% ipython --no-banner

In [1]: import numpy as np

In [2]: np.set_printoptions(precision=3, suppress=True, linewidth=120, floatmode="fixed")

In [3]: def tidy(a):
   ...:     return np.round(a, 3) + 0
   ...: 

In [4]: theta = np.deg2rad(30)

In [5]: data = np.eye(12)

In [6]: data[np.ix_([8, 1], [8, 1])] = [[np.cos(theta), -np.sin(theta)], [np.sin(theta), np.cos(theta)]]

In [7]: tidy(data)
Out[7]: 
array([[ 1.000,  0.000,  0.000,  0.000,  0.000,  0.000,  0.000,  0.000,  0.000,  0.000,  0.000,  0.000],
       [ 0.000,  0.866,  0.000,  0.000,  0.000,  0.000,  0.000,  0.000,  0.500,  0.000,  0.000,  0.000],
       [ 0.000,  0.000,  1.000,  0.000,  0.000,  0.000,  0.000,  0.000,  0.000,  0.000,  0.000,  0.000],
       [ 0.000,  0.000,  0.000,  1.000,  0.000,  0.000,  0.000,  0.000,  0.000,  0.000,  0.000,  0.000],
       [ 0.000,  0.000,  0.000,  0.000,  1.000,  0.000,  0.000,  0.000,  0.000,  0.000,  0.000,  0.000],
       [ 0.000,  0.000,  0.000,  0.000,  0.000,  1.000,  0.000,  0.000,  0.000,  0.000,  0.000,  0.000],
       [ 0.000,  0.000,  0.000,  0.000,  0.000,  0.000,  1.000,  0.000,  0.000,  0.000,  0.000,  0.000],
       [ 0.000,  0.000,  0.000,  0.000,  0.000,  0.000,  0.000,  1.000,  0.000,  0.000,  0.000,  0.000],
       [ 0.000, -0.500,  0.000,  0.000,  0.000,  0.000,  0.000,  0.000,  0.866,  0.000,  0.000,  0.000],
       [ 0.000,  0.000,  0.000,  0.000,  0.000,  0.000,  0.000,  0.000,  0.000,  1.000,  0.000,  0.000],
       [ 0.000,  0.000,  0.000,  0.000,  0.000,  0.000,  0.000,  0.000,  0.000,  0.000,  1.000,  0.000],
       [ 0.000,  0.000,  0.000,  0.000,  0.000,  0.000,  0.000,  0.000,  0.000,  0.000,  0.000,  1.000]])

In [8]: x = np.array([-2, -1, 3, -2, -2, -1, 1, -2, 0, -3, -3, 2])

In [9]: tidy(data @ x)
Out[9]: array([-2.000, -0.866,  3.000, -2.000, -2.000, -1.000,  1.000, -2.000,  0.500, -3.000, -3.000,  2.000])

In [10]: (data @ x).argmax()
Out[10]: np.int64(2)

In [11]: tidy(data @ (2 * x))
Out[11]: array([-4.000, -1.732,  6.000, -4.000, -4.000, -2.000,  2.000, -4.000,  1.000, -6.000, -6.000,  4.000])
